$ python3 -q
>>> import numpy as np
>>> import numpy.linalg as la
>>> np.set_printoptions(precision=2, suppress=True, linewidth=120, sign=" ")
>>> W0 = np.load("dump.npy")
>>> W0
array([[ 4,  6,  2,  2,  2,  0],
       [ 6,  9,  3,  3,  3,  0],
       [ 2,  3,  1,  1,  1,  0],
       [ 2,  3,  1,  1,  1,  0],
       [ 2,  3,  1,  1,  1,  0],
       [ 0,  0,  0,  0,  0,  0]])
>>> # symmetric, so the eigenvalues are real
>>> U, s, vt = la.svd(W0)
>>> np.argmax(s[:-1] / (s[1:] + 1e-6)) + 1
np.int64(1)
>>> out = U[:, :1] @ np.diag(s[:1]) @ vt[:1]
>>> np.round(np.abs(W0 - out).max(), 2)
np.float64(0.0)
>>> np.round(np.abs(la.eigvals(W0)).max(), 2)
np.float64(16.0)
>>> np.round(la.det(W0), 2)
np.float64(0.0)
>>> la.matrix_power(W0, 4)
array([[ 16384,  24576,   8192,   8192,   8192,      0],
       [ 24576,  36864,  12288,  12288,  12288,      0],
       [  8192,  12288,   4096,   4096,   4096,      0],
       [  8192,  12288,   4096,   4096,   4096,      0],
       [  8192,  12288,   4096,   4096,   4096,      0],
       [     0,      0,      0,      0,      0,      0]])
>>> T = np.stack([W0, 4 * W0, W0[::-1]])
>>> la.det(T)
array([ 0.,  0.,  0.])
>>> (T @ W0.T).shape
(3, 6, 6)
>>> la.cond(W0) > 100
np.True_
>>> np.argsort(-la.norm(W0, axis=0).round(6), kind="stable")[:3]
array([ 1,  0,  2])
>>> round(la.norm(W0, 2) / la.norm(W0), 2)
np.float64(1.0)
>>> rng = np.random.default_rng(23)
>>> X = np.eye(6, dtype=int)[rng.permutation(6)] * np.array([3, 2, -3, 3, 3, 1])
>>> X
array([[ 0,  0,  0,  0,  0,  1],
       [ 0,  0, -3,  0,  0,  0],
       [ 0,  0,  0,  3,  0,  0],
       [ 3,  0,  0,  0,  0,  0],
       [ 0,  2,  0,  0,  0,  0],
       [ 0,  0,  0,  0,  3,  0]])
>>> lab = rng.permutation(6)
>>> out = X[:, lab] * rng.choice([-1, 1], 6)
>>> out
array([[-1,  0,  0,  0,  0,  0],
       [ 0,  0,  0,  3,  0,  0],
       [ 0,  0, -3,  0,  0,  0],
       [ 0, -3,  0,  0,  0,  0],
       [ 0,  0,  0,  0,  0,  2],
       [ 0,  0,  0,  0, -3,  0]])
>>> U, _, vt = la.svd(X.T @ out)
>>> U @ vt
array([[ 0., -1.,  0.,  0.,  0.,  0.],
       [ 0.,  0.,  0.,  0.,  0.,  1.],
       [ 0.,  0.,  0., -1.,  0.,  0.],
       [ 0.,  0., -1.,  0.,  0.,  0.],
       [ 0.,  0.,  0.,  0., -1.,  0.],
       [-1.,  0.,  0.,  0.,  0.,  0.]])
